$ python -q
>>> import numpy as np
>>> from numpy import linalg as LA
>>> np.set_printoptions(suppress=True, linewidth=200)
>>> def rnd(a):
...     return np.round(a, 3) + 0
... 
>>> feats = np.loadtxt("layer7.csv", delimiter=",")
>>> feats
array([[ 1.,  0.,  5.,  0., 25.,  1.,  3.,  1.,  2.,  0.,  1.,  0.,  3.,  5.],
       [ 2.,  0.,  3.,  4., 10.,  1.,  4.,  4.,  1.,  5.,  3.,  5.,  5.,  2.],
       [ 4.,  5.,  3.,  2., 20.,  5.,  0.,  3.,  5.,  5.,  5.,  2.,  5.,  4.],
       [ 4.,  0.,  5.,  1., 20.,  0.,  5.,  0.,  1.,  0.,  3.,  1.,  1.,  4.],
       [ 3.,  2.,  2.,  4.,  0.,  3.,  1.,  4.,  4.,  5.,  4.,  1.,  4.,  0.],
       [ 3.,  5.,  1.,  5., 20.,  3.,  4.,  3.,  5.,  5.,  2.,  2.,  3.,  4.],
       [ 4.,  4.,  5.,  2., 15.,  1.,  2.,  1.,  0.,  4.,  2.,  0.,  1.,  3.],
       [ 2.,  5.,  4.,  5.,  5.,  2.,  2.,  2.,  0.,  5.,  4.,  3.,  3.,  1.],
       [ 3.,  3.,  0.,  0., 20.,  2.,  4.,  0.,  4.,  0.,  1.,  4.,  3.,  4.],
       [ 1.,  3.,  2.,  4.,  0.,  4.,  4.,  4.,  4.,  0.,  1.,  5.,  0.,  0.],
       [ 0.,  0.,  4.,  3.,  0.,  0.,  1.,  3.,  5.,  4.,  5.,  1.,  2.,  0.]])
>>> rnd(LA.norm(feats[0], 1)), rnd(LA.norm(feats[0], np.inf))
(np.float64(47.0), np.float64(25.0))
>>> LA.norm(feats, axis=1).argmax()
np.int64(0)
>>> rnd(LA.norm(feats, "nuc"))
np.float64(121.301)
>>> rnd(LA.norm(feats, axis=1))
array([26.476, 15.843, 24.658, 22.249, 11.533, 24.021, 17.944, 12.923, 22.271, 10.954, 10.296])
>>> rnd(LA.norm(feats) ** 2 / LA.norm(feats, 2) ** 2)
np.float64(1.21)
>>> rnd(LA.norm(feats[0] - feats[9]))
np.float64(27.221)
>>> rnd(LA.norm(feats, 2))
np.float64(57.334)
>>> mat = np.array([[-2.0, 3.0, 0.0, 0.0, 0.0, 0.0, 0.0],
...     [3.0, 1.0, 3.0, 0.0, 0.0, 0.0, 0.0],
...     [0.0, 3.0, 0.0, 3.0, 0.0, 0.0, 0.0],
...     [0.0, 0.0, 3.0, -2.0, 3.0, 0.0, 0.0],
...     [0.0, 0.0, 0.0, 3.0, -2.0, 3.0, 0.0],
...     [0.0, 0.0, 0.0, 0.0, 3.0, 0.0, 3.0],
...     [0.0, 0.0, 0.0, 0.0, 0.0, 3.0, 0.0]])
>>> rnd(LA.norm(mat) ** 2 / LA.norm(mat, 2) ** 2)
np.float64(2.687)
>>> mat[4] @ mat[0]
np.float64(0.0)
>>> LA.norm(mat, axis=1).argmax()
np.int64(3)
>>> vec = np.array([6, 0, 7, 0, 6, 3, 0])
>>> y = mat @ vec
>>> b, lr = np.zeros(7), 1 / LA.norm(mat, 2) ** 2
>>> for i in range(25):
...     b -= lr * mat.T @ (mat @ b - y)
...     if i % 5 == 0: print(i, round(LA.norm(mat @ b - y), 3))
... 
0 21.874
5 2.61
10 2.153
15 1.892
20 1.674
>>> rnd(LA.cond(mat))
np.float64(7.25)
>>> vec = np.array([1, 3, -1, 2, -1, 2, 0])
>>> LA.norm(mat @ vec) <= LA.norm(mat, 2) * LA.norm(vec) + 1e-9
np.True_
>>> mat @ vec
array([  7.,   3.,  15., -10.,  14.,  -3.,   6.])
>>> np.sign((mat @ vec).round(6))
array([ 1.,  1.,  1., -1.,  1., -1.,  1.])
>>> np.all(LA.eigvalsh(mat) > 0)
np.False_
>>> rnd(LA.eigvalsh(mat).min())
np.float64(-6.711)
>>> [round(float(LA.det(mat[:i, :i])), 2) + 0 for i in range(1, 8)]
[-2.0, -11.0, 18.0, 63.0, -288.0, -567.0, 2592.0]
>>> J = np.loadtxt("sample3.csv", delimiter=",")
>>> J
array([[ 22.197,  -0.095,  -4.614,  -0.118,  -3.342,   1.224],
       [-16.997,   0.117,  -1.828,  -0.332,   0.599,   2.272],
       [-10.312,  -0.491,  -2.147,  -0.191,   1.166,  -1.605],
       [-10.511,  -0.175,  -3.146,   0.305,   1.691,  -1.629],
       [ -1.513,   0.373,   9.544,   0.477,  -0.643,  -0.313],
       [ -1.2  ,  -0.221,   5.579,  -0.418,   0.416,  -0.205],
       [ -2.5  ,  -0.097,   0.413,  -1.406,   0.166,   1.829],
       [ 12.892,  -0.029,  -0.188,   0.383,   1.405,  -0.213],
       [-23.532,  -0.143,   4.844,   0.34 ,  -1.642,   3.876],
       [ -9.959,   0.102,  -6.824,  -0.247,  -1.898,  -0.293],
       [  0.261,   0.108,   2.539,   0.608,  -0.798,  -2.343],
       [  1.716,   0.367,   3.493,   0.061,  -0.775,   0.37 ],
       [  4.797,  -0.074,  -4.458,   0.901,  -1.684,   3.169],
       [-14.736,   0.175,   1.17 ,   0.186,   0.345,   2.583],
       [  2.166,  -0.338,  -1.309,  -0.496,   1.002,   0.817],
       [  5.835,   0.198,   4.858,   0.033,   0.612,  -1.914],
       [  2.033,  -0.594,  -0.018,   0.463,  -1.529,   1.656],
       [  3.148,  -0.044,   0.697,  -0.192,   0.291,   1.779],
       [  4.648,   0.158,  10.86 ,   1.366,   0.07 ,   1.769],
       [ -9.005,  -0.274,  -3.935,  -0.483,  -0.631,   1.012],
       [ -4.391,  -0.574,   3.042,  -0.169,  -0.141,  -0.686],
       [-11.063,  -0.081,  -1.091,   0.037,  -0.04 ,   0.438],
       [  6.805,  -0.098,   2.681,   0.198,   0.233,  -0.816],
       [ -6.422,  -0.296,   4.641,   1.267,  -0.594,  -0.417],
       [ 13.947,   0.251,   2.108,   0.967,  -0.066,  -0.102],
       [ -1.093,   0.275,   2.228,  -0.644,   0.069,  -3.433],
       [-14.068,   0.   ,  -6.756,  -0.888,  -1.319,   0.078],
       [-14.66 ,   0.145,   2.053,  -0.773,   0.758,   2.126],
       [  6.871,  -0.392,   3.971,   0.643,   1.995,   2.786],
       [ -2.577,  -0.496,   2.76 ,  -0.967,  -1.387,  -3.612],
       [-11.573,  -0.215,   0.014,   0.485,  -0.855,   1.919],
       [ -0.856,   0.371,  -1.362,   1.261,  -1.579,  -1.63 ],
       [ 12.863,  -0.183,   1.065,   0.459,  -1.116,  -4.295],
       [ -9.298,   0.237,   1.057,  -0.026,  -3.521,   0.469],
       [ -6.893,  -0.573,   2.96 ,  -0.23 ,   1.812,   2.035],
       [-18.77 ,   0.212,   3.936,   0.072,  -1.222,  -2.556],
       [  0.713,   0.855,  -8.868,   0.254,   1.133,   2.982],
       [ 14.282,   0.042,   0.059,   0.228,   0.589,  -3.512],
       [ -6.934,   0.295,   1.28 ,  -0.934,  -0.231,   6.867],
       [ -9.812,   0.323,  -0.954,   0.792,   1.073,   0.649],
       [ 18.199,  -0.119,   2.042,  -0.16 ,  -1.761,   2.298],
       [-23.752,   0.075,  -2.298,   1.135,  -0.031,  -1.684],
       [ 18.119,  -0.014,   0.355,   0.682,  -0.609,   3.501],
       [ -7.153,   0.065, -10.024,   1.067,  -0.642,   0.181],
       [ -1.757,  -0.075,  -2.838,   0.868,   0.379,  -3.139],
       [-25.921,   0.207,   2.478,  -0.894,  -1.418,  -7.369]])
>>> dist = LA.norm(J[:, None] - J[None], axis=-1)
>>> rnd(dist[:5, :5])
array([[ 0.   , 39.505, 33.036, 33.251, 27.8  ],
       [39.505,  0.   ,  7.78 ,  7.791, 19.443],
       [33.036,  7.78 ,  0.   ,  1.288, 14.84 ],
       [33.251,  7.791,  1.288,  0.   , 15.796],
       [27.8  , 19.443, 14.84 , 15.796,  0.   ]])
>>> dist[12].round(6).argsort(kind="stable")[:4]
array([12, 16, 14, 17])
>>> dist.shape
(46, 46)
>>> np.unravel_index(dist.round(6).argmax(), dist.shape)
(np.int64(0), np.int64(45))
>>> vec = np.array([0, 5, 0, 3, 3, 0])
>>> y = J @ vec
>>> rnd(LA.solve(J.T @ J, J.T @ y))
array([0., 5., 0., 3., 3., 0.])
>>> rnd(LA.lstsq(J, y)[0])
array([0., 5., 0., 3., 3., 0.])
>>> rng = np.random.default_rng(96)
>>> y = y + 0.3 * rng.normal(size=46)
>>> rnd(y)
array([-11.127,   1.816,   0.224,   4.57 ,   1.243,  -0.615,  -4.465,   5.523,  -4.772,  -6.173,   0.18 ,  -0.098,  -2.731,   2.565,  -0.303,   3.262,  -6.005,   0.016,   5.37 ,  -4.556,  -4.336,
        -0.332,   0.764,   0.709,   4.388,  -0.049,  -6.714,   0.939,   5.719,  -8.96 ,  -1.823,   0.969,  -2.767,  -9.523,   1.708,  -2.667,   8.464,   2.602,  -1.914,   7.258,  -6.257,   3.042,
         0.356,   1.283,   3.7  ,  -5.349])
>>> b, *_ = LA.lstsq(J, y)
>>> b.round()
array([ 0.,  5.,  0.,  3.,  3., -0.])
>>> rnd(J.T @ (y - J @ b))
array([0., 0., 0., 0., 0., 0.])
>>> X = np.load("mat.npy")
>>> X
array([[ 0,  0,  3,  3,  6,  3,  3,  6,  3,  0,  0,  6,  3],
       [ 0,  0, -2, -2, -4, -2, -2, -4, -2,  0,  0, -4, -2],
       [ 0,  0,  3,  3,  6,  3,  3,  6,  3,  0,  0,  6,  3],
       [ 0,  0, -3, -3, -6, -3, -3, -6, -3,  0,  0, -6, -3]])
>>> np.argsort(-LA.norm(X, axis=0).round(6), kind="stable")[:3]
array([ 4,  7, 11])
>>> [round(float(x), 3) for x in LA.svd(X, compute_uv=False)[:3]]
[23.622, 0.0, 0.0]
>>> LA.cond(X) > 100
np.True_
>>> W0 = np.loadtxt("w.csv", delimiter=",")
>>> rnd(W0)
array([[-0.335, -0.166, -0.096, -0.403, -0.544,  0.754,  0.001,  0.043, -0.493, -0.022, -0.401,  0.857],
       [-0.166, -0.194,  0.021,  0.693, -0.132,  0.172,  0.923,  0.309, -0.486,  0.264,  0.309,  0.19 ],
       [-0.096,  0.021,  1.075, -1.266,  0.507, -0.158,  0.443, -0.129,  0.069, -0.416, -0.077,  0.089],
       [-0.403,  0.693, -1.266,  1.534, -0.135,  0.343, -0.212, -0.221,  0.311,  0.054,  0.355, -0.652],
       [-0.544, -0.132,  0.507, -0.135, -0.555, -0.715,  0.281,  0.457,  0.48 ,  0.459,  0.425, -1.043],
       [ 0.754,  0.172, -0.158,  0.343, -0.715, -0.026, -0.238, -0.109,  0.447,  0.27 ,  0.419, -0.073],
       [ 0.001,  0.923,  0.443, -0.212,  0.281, -0.238, -0.714, -0.368,  0.039, -0.283,  0.848, -0.481],
       [ 0.043,  0.309, -0.129, -0.221,  0.457, -0.109, -0.368, -1.502, -0.837, -0.961, -0.251, -0.11 ],
       [-0.493, -0.486,  0.069,  0.311,  0.48 ,  0.447,  0.039, -0.837, -0.186,  0.29 , -0.221,  0.661],
       [-0.022,  0.264, -0.416,  0.054,  0.459,  0.27 , -0.283, -0.961,  0.29 , -1.183,  0.469, -0.218],
       [-0.401,  0.309, -0.077,  0.355,  0.425,  0.419,  0.848, -0.251, -0.221,  0.469, -0.787,  0.278],
       [ 0.857,  0.19 ,  0.089, -0.652, -1.043, -0.073, -0.481, -0.11 ,  0.661, -0.218,  0.278, -0.128]])
>>> rank = LA.matrix_rank(W0)
>>> rank
np.int64(10)
>>> N = LA.svd(W0)[2][rank:].T
>>> N.shape
(12, 2)
>>> [int(LA.matrix_rank(W0[:, :j + 1])) for j in range(12)]
[1, 2, 3, 4, 5, 6, 7, 8, 9, 10, 10, 10]
>>> M = np.loadtxt("x.csv", delimiter=",")
>>> rnd(M)
array([[-0.17 ,  1.796,  0.68 , -2.074, -0.413, -0.901],
       [ 1.529, -0.91 , -0.824, -1.413, -1.355,  1.151],
       [ 2.208,  0.499, -0.718,  0.197,  1.464, -1.087],
       [ 0.   ,  1.931, -0.738,  0.434,  0.465,  2.079],
       [ 1.019,  0.906,  0.848,  1.554, -1.956, -0.427],
       [-0.849,  0.387, -2.466,  0.247, -0.899, -1.086]])
>>> rnd(M.mean(axis=0))
array([ 0.623,  0.768, -0.536, -0.176, -0.449, -0.045])
>>> rnd(M.sum(axis=0))
array([ 3.737,  4.609, -3.217, -1.055, -2.694, -0.27 ])
>>> rnd(LA.svd(M, compute_uv=False))
array([3., 3., 3., 3., 3., 3.])
>>> np.count_nonzero(M)
np.int64(35)
>>> LA.matrix_rank(M)
np.int64(6)
>>> W = np.array([[0, 2, 2, 1, 0],
...     [5, 2, 2, 3, 2],
...     [3, 2, 3, 0, 2],
...     [1, 2, 4, 5, 2],
...     [4, 1, 5, 1, 4],
...     [1, 2, 5, 3, 3]])
>>> b = np.array([5, -1, -3, 5, 4])
>>> H = np.maximum(M @ W + b, 0)
>>> LA.matrix_rank(H)
np.int64(5)
>>> rnd((H > 0).mean(axis=0))
array([0.667, 0.5  , 0.333, 0.667, 0.667])
>>> C = np.array([[0, -3], [-1, -1], [2, -1], [-1, 3], [-1, 2]])
>>> rnd(H @ C)
array([[ -0.449, -33.277],
       [  0.   ,   0.   ],
       [-11.239,   0.262],
       [-15.684,  19.279],
       [-19.623,  21.847],
       [ -2.393,   7.18 ]])
>>> W @ C
array([[  1,  -1],
       [ -3,  -6],
       [  2, -10],
       [ -1,  10],
       [  4,  -7],
       [  2,   5]])
>>> (H @ C).round(6).argmax(axis=1)
array([0, 0, 1, 1, 1, 1])
>>> t3 = np.stack([M, 4 * M, M[::-1]])
>>> LA.matrix_rank(t3.reshape(3, -1))
np.int64(2)
>>> rnd(LA.norm(t3, axis=(1, 2)))
array([ 7.348, 29.394,  7.348])
>>> m1 = np.loadtxt("arr.csv", delimiter=",")
>>> m1
array([[ 0.356,  0.041, -0.25 ,  0.517, -0.035, -0.214],
       [-0.035, -0.123,  1.155, -1.834,  0.329,  1.287],
       [-0.05 , -0.136,  0.156,  0.429, -0.156, -0.366],
       [ 0.539, -0.19 ,  3.561, -1.105,  0.762,  0.667],
       [ 0.07 , -0.407, -0.01 ,  0.004,  0.108, -0.266],
       [ 0.476, -0.1  ,  3.306, -0.91 ,  1.245,  0.845],
       [ 1.783, -0.475,  5.753, -3.659,  1.598,  2.961],
       [ 0.012,  1.212,  7.693, -1.583,  1.513, -1.628],
       [-0.825,  1.603,  6.571, -0.451,  1.873, -2.66 ],
       [ 2.099, -0.579,  5.442, -4.461,  1.711,  3.268],
       [ 0.277,  0.424,  5.716, -1.276,  1.438, -0.711],
       [-0.572,  0.978,  7.744, -1.528,  2.067, -1.366],
       [ 1.134, -0.062,  8.054, -4.065,  1.859,  1.951],
       [ 0.493, -0.394,  1.17 , -1.132,  0.282,  1.12 ],
       [-0.242,  0.029, -0.382, -0.472, -0.276, -0.241],
       [ 0.566, -0.004,  9.068, -3.167,  2.272,  0.245],
       [ 0.409,  0.185,  0.142, -0.134,  0.682,  0.052],
       [ 0.434, -0.153,  6.986, -3.273,  1.859,  1.056],
       [ 1.692, -1.371,  3.945, -3.084,  0.481,  3.628],
       [-0.2  ,  0.512,  4.539,  0.246,  1.171, -1.13 ],
       [ 0.317, -0.284,  2.825, -1.576,  0.482, -0.582],
       [ 0.584, -0.763,  2.348, -2.296,  0.499,  2.835],
       [-1.039,  1.037,  6.19 , -0.365,  1.939, -2.457],
       [ 1.461, -0.915,  6.245, -3.679,  1.167,  2.689],
       [ 1.084, -1.087,  2.345, -2.335,  1.105,  2.381],
       [ 1.406, -0.562,  8.328, -3.979,  1.654,  1.792],
       [ 0.275,  0.526,  3.162, -1.005,  1.232,  0.233],
       [ 1.713, -1.102,  6.308, -3.275,  1.762,  2.654],
       [-0.032,  0.81 ,  7.881, -1.202,  2.341, -1.305],
       [ 0.132, -1.189,  1.131, -1.337,  0.209,  1.15 ],
       [ 1.532, -0.429,  4.691, -2.917,  1.529,  1.134],
       [ 1.837, -1.518,  4.131, -4.155,  0.762,  3.762],
       [ 0.555,  0.067,  3.362, -0.938,  0.835, -0.238],
       [ 0.875,  0.047, 10.468, -3.861,  2.895,  1.395],
       [ 1.232, -0.407,  4.286, -2.036,  1.405,  1.302],
       [-0.522,  1.17 ,  5.971, -0.308,  1.843, -2.846],
       [ 1.287, -0.725,  2.712, -2.424,  0.604,  2.746],
       [ 1.401, -1.289,  8.065, -3.636,  2.435,  2.178],
       [ 0.765, -0.713,  8.187, -3.031,  2.28 ,  2.059],
       [ 1.042, -0.049, 10.253, -4.402,  3.032,  0.812],
       [ 0.86 , -0.061,  9.794, -3.847,  2.851,  1.122],
       [ 0.69 ,  0.254,  8.766, -2.525,  2.748,  0.339],
       [-1.1  ,  1.071,  6.306, -0.266,  1.801, -2.621],
       [ 1.438, -0.584,  8.061, -4.125,  1.361,  2.053],
       [ 0.247,  0.539,  7.225, -3.109,  1.999,  0.714],
       [ 1.104, -0.674,  1.063, -1.089,  0.083,  1.534],
       [ 1.422, -0.658,  6.093, -4.004,  1.453,  2.881]])
>>> Xc = (m1 - m1.mean(axis=0)) / m1.std(axis=0)
>>> rnd(Xc.std(axis=0))
array([1., 1., 1., 1., 1., 1.])
>>> b = LA.lstsq(np.delete(Xc, 5, axis=1), Xc[:, 5])[0]
>>> rnd(b)
array([ 0.25 , -0.327, -0.383, -0.579,  0.056])
